>>> import numpy as np
>>> import numpy.linalg as la
>>> np.set_printoptions(precision=2, suppress=True, linewidth=200, floatmode="fixed")
>>> rng = np.random.default_rng(6233)
>>> mat = np.triu(rng.random((3, 3)) < 0.8, 1).astype(int)
>>> mat = mat + mat.T
>>> mat
array([[0, 1, 1],
       [1, 0, 1],
       [1, 1, 0]])
>>> B = mat + rng.integers(-2, 3, (3, 1)) @ rng.integers(-2, 3, (1, 3))
>>> B
array([[ 2,  3, -1],
       [ 1,  0,  1],
       [-3, -3,  4]])
>>> np.abs(B - mat).sum(axis=1)
array([ 6,  0, 12])
>>> B - mat
array([[ 2,  2, -2],
       [ 0,  0,  0],
       [-4, -4,  4]])
>>> la.matrix_rank(B - mat, tol=1e-8)
np.int64(1)
>>> E = np.load("block0.npy")
>>> E
array([[ 8.00, -2.00,  0.00,  0.00,  0.00],
       [-2.00,  0.00, -2.00,  0.00,  0.00],
       [ 0.00, -2.00,  8.00, -2.00,  0.00],
       [ 0.00,  0.00, -2.00,  7.00, -2.00],
       [ 0.00,  0.00,  0.00, -2.00,  4.00]])
>>> np.all(la.eigvalsh(E) > 0)
np.False_
>>> round(la.eigvalsh(E).min(), 2)
np.float64(-0.93)
>>> np.round(la.det(E), 2)
np.float64(-1472.0)
>>> la.matrix_power(E, 4)
array([[ 4896.00, -1280.00,   816.00,  -184.00,    16.00],
       [-1280.00,   592.00, -1464.00,   740.00,  -152.00],
       [  816.00, -1464.00,  6372.00, -4022.00,  1028.00],
       [ -184.00,   740.00, -4022.00,  4649.00, -1814.00],
       [   16.00,  -152.00,  1028.00, -1814.00,   900.00]])
>>> np.allclose(E, E.T)
True
>>> la.determinant(E)
Traceback (most recent call last):
  File "<python-input-19>", line 1, in <module>
    la.determinant(E)
    ^^^^^^^^^^^^^^
AttributeError: module 'numpy.linalg' has no attribute 'determinant'
>>> np.trace(E)
np.float64(27.0)
>>> evals, evecs = la.eigh(E)
>>> x0 = np.array([5, -6, 1, 9, 9])
>>> round(x0 @ E @ x0 / (x0 @ x0), 2), round(float(evals[0]), 2), round(float(evals[-1]), 2)
(np.float64(3.94), -0.93, 10.11)
>>> np.abs(E).sum(axis=1).max(), round(np.abs(evals).max(), 2)
(np.float64(12.0), np.float64(10.11))
>>> la.eigvalsh(E[1:, 1:])
array([-0.51,  2.86,  6.58, 10.06])
>>> la.matrix_power(mat, 4)
array([[6, 5, 5],
       [5, 6, 5],
       [5, 5, 6]])
>>> assert mat == mat.T
Traceback (most recent call last):
  File "<python-input-27>", line 1, in <module>
    assert mat == mat.T
           ^^^^^^^^^^^^
ValueError: The truth value of an array with more than one element is ambiguous. Use a.any() or a.all()
>>> np.round(np.abs(la.eigvals(mat)).max(), 2)
np.float64(2.0)
>>> (mat + mat.T) / 2
array([[0.00, 1.00, 1.00],
       [1.00, 0.00, 1.00],
       [1.00, 1.00, 0.00]])
>>> data = np.loadtxt("data.csv", delimiter=",")
>>> data
array([[ -1.00,   2.00,   3.00,   3.00,   0.00,   1.00,  -3.00,  -1.00,   3.00],
       [  0.00,   3.00,   0.00,   6.00,   0.00,   1.00,  -4.00,  -4.00,   1.00],
       [  0.00,   2.00,  -2.00,   9.00,  -3.00,   0.00,  -3.00,  -7.00,   4.00],
       [  2.00,   4.00,  -2.00,  11.00,  -6.00,  -1.00,  -1.00, -10.00,   1.00],
       [  0.00,   5.00,  -2.00,  11.00,  -5.00,  -4.00,   2.00, -12.00,   3.00],
       [ -1.00,   7.00,  -4.00,   9.00,  -3.00,  -1.00,   5.00, -13.00,   2.00],
       [  0.00,   9.00,  -1.00,   9.00,  -1.00,   1.00,   7.00, -11.00,   2.00],
       [  3.00,  11.00,  -1.00,  10.00,   2.00,   1.00,   6.00,  -9.00,   1.00],
       [  0.00,   9.00,  -3.00,  11.00,  -1.00,   1.00,   4.00, -12.00,  -2.00],
       [ -2.00,   7.00,  -2.00,   8.00,  -1.00,   3.00,   7.00, -10.00,  -4.00],
       [ -2.00,  10.00,   1.00,   8.00,   1.00,   4.00,  10.00,  -7.00,  -5.00],
       [  1.00,  12.00,   1.00,   5.00,  -1.00,   2.00,  12.00, -10.00,  -4.00],
       [  4.00,  14.00,   4.00,   6.00,  -3.00,   3.00,  15.00, -11.00,  -1.00],
       [  4.00,  12.00,   4.00,   8.00,  -3.00,   4.00,  12.00, -10.00,   0.00],
       [  4.00,  13.00,   1.00,   7.00,  -5.00,   2.00,   9.00, -11.00,   3.00],
       [  2.00,  16.00,   0.00,   6.00,  -4.00,   4.00,   7.00, -14.00,   0.00],
       [  4.00,  15.00,  -2.00,   8.00,  -3.00,   7.00,   6.00, -11.00,   1.00],
       [  5.00,  17.00,   0.00,  11.00,  -2.00,   8.00,   5.00, -12.00,   0.00],
       [  8.00,  20.00,  -1.00,  11.00,  -1.00,   6.00,   2.00, -14.00,  -3.00],
       [  7.00,  18.00,  -1.00,  13.00,   0.00,   8.00,   2.00, -12.00,   0.00],
       [  8.00,  16.00,  -2.00,  16.00,  -1.00,   7.00,   0.00, -15.00,  -1.00],
       [  7.00,  15.00,  -1.00,  18.00,   0.00,   7.00,  -2.00, -16.00,  -2.00],
       [  4.00,  15.00,  -3.00,  16.00,   3.00,   7.00,  -4.00, -16.00,   0.00],
       [  7.00,  16.00,  -3.00,  17.00,   0.00,  10.00,  -7.00, -15.00,   1.00],
       [  9.00,  15.00,  -2.00,  18.00,   0.00,  10.00,  -7.00, -14.00,   3.00],
       [  8.00,  18.00,  -2.00,  19.00,   2.00,  13.00,  -9.00, -11.00,   2.00],
       [  5.00,  18.00,  -5.00,  21.00,   5.00,  12.00,  -7.00,  -9.00,   2.00],
       [  3.00,  18.00,  -3.00,  22.00,   6.00,  15.00, -10.00,  -6.00,   1.00],
       [  4.00,  17.00,  -5.00,  25.00,   3.00,  15.00,  -7.00,  -8.00,  -1.00],
       [  5.00,  15.00,  -4.00,  27.00,   2.00,  12.00, -10.00,  -6.00,  -1.00],
       [  6.00,  15.00,  -2.00,  29.00,   1.00,   9.00, -10.00,  -7.00,  -2.00],
       [  7.00,  12.00,  -5.00,  32.00,   1.00,   6.00, -11.00,  -6.00,  -2.00],
       [  8.00,  14.00,  -5.00,  30.00,   4.00,   8.00,  -9.00,  -8.00,  -3.00],
       [  6.00,  12.00,  -2.00,  29.00,   2.00,   5.00,  -8.00,  -5.00,  -3.00],
       [  6.00,  10.00,  -4.00,  31.00,   4.00,   8.00,  -7.00,  -3.00,  -2.00],
       [  8.00,  13.00,  -6.00,  28.00,   1.00,   7.00,  -7.00,   0.00,   1.00],
       [  9.00,  12.00,  -5.00,  30.00,   0.00,   8.00,  -8.00,   2.00,   0.00]])
>>> G = np.cov(data, rowvar=False)
>>> G.shape
(9, 9)
>>> np.argwhere(np.triu(np.abs(np.corrcoef(data.T)) > 0.8, 1))
array([[3, 6]])
>>> data.std(axis=0)
array([3.30, 4.75, 2.42, 8.81, 2.79, 4.55, 7.42, 4.35, 2.22])
>>> lab = data[:, 8] > np.median(data[:, 8])
>>> f = data[lab].mean(axis=0) - data[~lab].mean(axis=0)
>>> f
array([-1.43, -3.15, -0.27, -4.62, -0.82, -1.80, -1.44,  0.52,  3.65])
>>> np.argsort(-np.abs(f).round(6), kind="stable")
array([3, 8, 1, 5, 6, 0, 4, 7, 2])
>>> D = la.norm(data[:, None] - data[None], axis=-1)
>>> np.flatnonzero(D[9] < D.mean() / 2)
array([ 5,  6,  7,  8,  9, 10, 11])
>>> (D + 1e9 * np.eye(37)).round(6).argmin(axis=1)
array([ 1,  0,  1,  4,  3,  6,  7,  6,  6,  8,  9, 10, 13, 12, 13, 16, 17, 16, 19, 17, 21, 20, 21, 24, 23, 24, 27, 26, 29, 30, 29, 32, 30, 34, 33, 36, 35])
>>> B = data + rng.integers(-2, 3, (37, 1)) @ rng.integers(-2, 3, (1, 9))
>>> B
array([[ -5.00,  -2.00,   5.00,  -1.00,   2.00,   1.00,  -3.00,  -3.00,   1.00],
       [  2.00,   5.00,  -1.00,   8.00,  -1.00,   1.00,  -4.00,  -3.00,   2.00],
       [  4.00,   6.00,  -4.00,  13.00,  -5.00,   0.00,  -3.00,  -5.00,   6.00],
       [  0.00,   2.00,  -1.00,   9.00,  -5.00,  -1.00,  -1.00, -11.00,   0.00],
       [ -4.00,   1.00,   0.00,   7.00,  -3.00,  -4.00,   2.00, -14.00,   1.00],
       [ -5.00,   3.00,  -2.00,   5.00,  -1.00,  -1.00,   5.00, -15.00,   0.00],
       [ -4.00,   5.00,   1.00,   5.00,   1.00,   1.00,   7.00, -13.00,   0.00],
       [  5.00,  13.00,  -2.00,  12.00,   1.00,   1.00,   6.00,  -8.00,   2.00],
       [  0.00,   9.00,  -3.00,  11.00,  -1.00,   1.00,   4.00, -12.00,  -2.00],
       [ -4.00,   5.00,  -1.00,   6.00,   0.00,   3.00,   7.00, -11.00,  -5.00],
       [  2.00,  14.00,  -1.00,  12.00,  -1.00,   4.00,  10.00,  -5.00,  -3.00],
       [ -1.00,  10.00,   2.00,   3.00,   0.00,   2.00,  12.00, -11.00,  -5.00],
       [  2.00,  12.00,   5.00,   4.00,  -2.00,   3.00,  15.00, -12.00,  -2.00],
       [  2.00,  10.00,   5.00,   6.00,  -2.00,   4.00,  12.00, -11.00,  -1.00],
       [  8.00,  17.00,  -1.00,  11.00,  -7.00,   2.00,   9.00,  -9.00,   5.00],
       [  6.00,  20.00,  -2.00,  10.00,  -6.00,   4.00,   7.00, -12.00,   2.00],
       [  0.00,  11.00,   0.00,   4.00,  -1.00,   7.00,   6.00, -13.00,  -1.00],
       [  7.00,  19.00,  -1.00,  13.00,  -3.00,   8.00,   5.00, -11.00,   1.00],
       [  6.00,  18.00,   0.00,   9.00,   0.00,   6.00,   2.00, -15.00,  -4.00],
       [  3.00,  14.00,   1.00,   9.00,   2.00,   8.00,   2.00, -14.00,  -2.00],
       [  6.00,  14.00,  -1.00,  14.00,   0.00,   7.00,   0.00, -16.00,  -2.00],
       [  7.00,  15.00,  -1.00,  18.00,   0.00,   7.00,  -2.00, -16.00,  -2.00],
       [  0.00,  11.00,  -1.00,  12.00,   5.00,   7.00,  -4.00, -18.00,  -2.00],
       [  7.00,  16.00,  -3.00,  17.00,   0.00,  10.00,  -7.00, -15.00,   1.00],
       [  9.00,  15.00,  -2.00,  18.00,   0.00,  10.00,  -7.00, -14.00,   3.00],
       [  4.00,  14.00,   0.00,  15.00,   4.00,  13.00,  -9.00, -13.00,   0.00],
       [  5.00,  18.00,  -5.00,  21.00,   5.00,  12.00,  -7.00,  -9.00,   2.00],
       [  1.00,  16.00,  -2.00,  20.00,   7.00,  15.00, -10.00,  -7.00,   0.00],
       [  0.00,  13.00,  -3.00,  21.00,   5.00,  15.00,  -7.00, -10.00,  -3.00],
       [  7.00,  17.00,  -5.00,  29.00,   1.00,  12.00, -10.00,  -5.00,   0.00],
       [  8.00,  17.00,  -3.00,  31.00,   0.00,   9.00, -10.00,  -6.00,  -1.00],
       [  5.00,  10.00,  -4.00,  30.00,   2.00,   6.00, -11.00,  -7.00,  -3.00],
       [  8.00,  14.00,  -5.00,  30.00,   4.00,   8.00,  -9.00,  -8.00,  -3.00],
       [  6.00,  12.00,  -2.00,  29.00,   2.00,   5.00,  -8.00,  -5.00,  -3.00],
       [  2.00,   6.00,  -2.00,  27.00,   6.00,   8.00,  -7.00,  -5.00,  -4.00],
       [  6.00,  11.00,  -5.00,  26.00,   2.00,   7.00,  -7.00,  -1.00,   0.00],
       [ 11.00,  14.00,  -6.00,  32.00,  -1.00,   8.00,  -8.00,   3.00,   1.00]])
>>> np.abs(B - data).sum(axis=1)
array([20.00, 10.00, 20.00, 10.00, 20.00, 20.00, 20.00, 10.00,  0.00, 10.00, 20.00, 10.00, 10.00, 10.00, 20.00, 20.00, 20.00, 10.00, 10.00, 20.00, 10.00,  0.00, 20.00,  0.00,  0.00, 20.00,  0.00,
       10.00, 20.00, 10.00, 10.00, 10.00,  0.00,  0.00, 20.00, 10.00, 10.00])
>>> F = np.load("m.npy")
>>> F
array([[15, 27, 26, 15,  8, 24, 12],
       [15, 29, 34,  9,  8, 24, 12],
       [36, 33, 36, 18, 15, 31, 26],
       [30, 64, 52, 24, 20, 50, 36],
       [30, 61, 50, 21, 20, 48, 36],
       [12, 40, 41,  3, 11, 30, 18],
       [18, 54, 38, 12, 18, 42, 32],
       [15, 24, 24, 12,  8, 22, 12],
       [18, 41, 42,  9, 12, 32, 20],
       [33, 51, 48, 27, 16, 42, 28],
       [45, 38, 35, 30, 18, 37, 32],
       [ 3, 34, 30, 12,  6, 26,  8],
       [30, 61, 45, 27, 20, 49, 36],
       [18, 39, 29, 21, 12, 33, 20],
       [ 0, 37, 24,  3, 10, 28, 16],
       [ 3, 46, 34, 12, 10, 34, 16],
       [18, 33, 35,  3, 12, 27, 20],
       [39, 70, 58, 21, 25, 55, 46],
       [ 0, 36, 27,  6,  8, 27, 12],
       [42, 59, 52, 30, 21, 49, 38],
       [33, 34, 20, 30, 16, 34, 28],
       [39, 32, 30, 24, 16, 32, 28],
       [24, 55, 33, 21, 20, 45, 36],
       [42, 56, 44, 30, 22, 48, 40],
       [15, 34, 22,  3, 15, 29, 26],
       [15, 21, 11, 18,  9, 22, 14],
       [30, 39, 38, 21, 14, 34, 24],
       [39, 62, 48, 27, 23, 51, 42],
       [ 9, 45, 36,  9, 12, 34, 20],
       [30, 67, 53, 24, 21, 52, 38],
       [15, 45, 37,  9, 14, 35, 24],
       [18, 48, 34, 27, 13, 39, 22],
       [15, 35, 22,  9, 14, 30, 24],
       [36, 38, 23, 30, 18, 37, 32],
       [33, 40, 32, 18, 18, 36, 32],
       [45, 67, 47, 30, 27, 56, 50],
       [ 6, 26, 23, 15,  5, 22,  6]])
>>> t3 = np.stack([F, -3 * F, F[::-1]])
>>> la.matrix_rank(t3.reshape(3, -1))
np.int64(2)
>>> la.norm(t3, axis=(1, 2))
array([ 510.99, 1532.96,  510.99])
>>> Uu, s, vt = la.svd(F)
>>> np.argmax(s[:-1] / (s[1:] + 1e-6)) + 1
np.int64(5)
>>> B = Uu[:, :5] @ np.diag(s[:5]) @ vt[:5]
>>> la.matrix_rank(B)
np.int64(5)
>>> round(la.norm(F - B) / la.norm(F), 2)
np.float64(0.0)
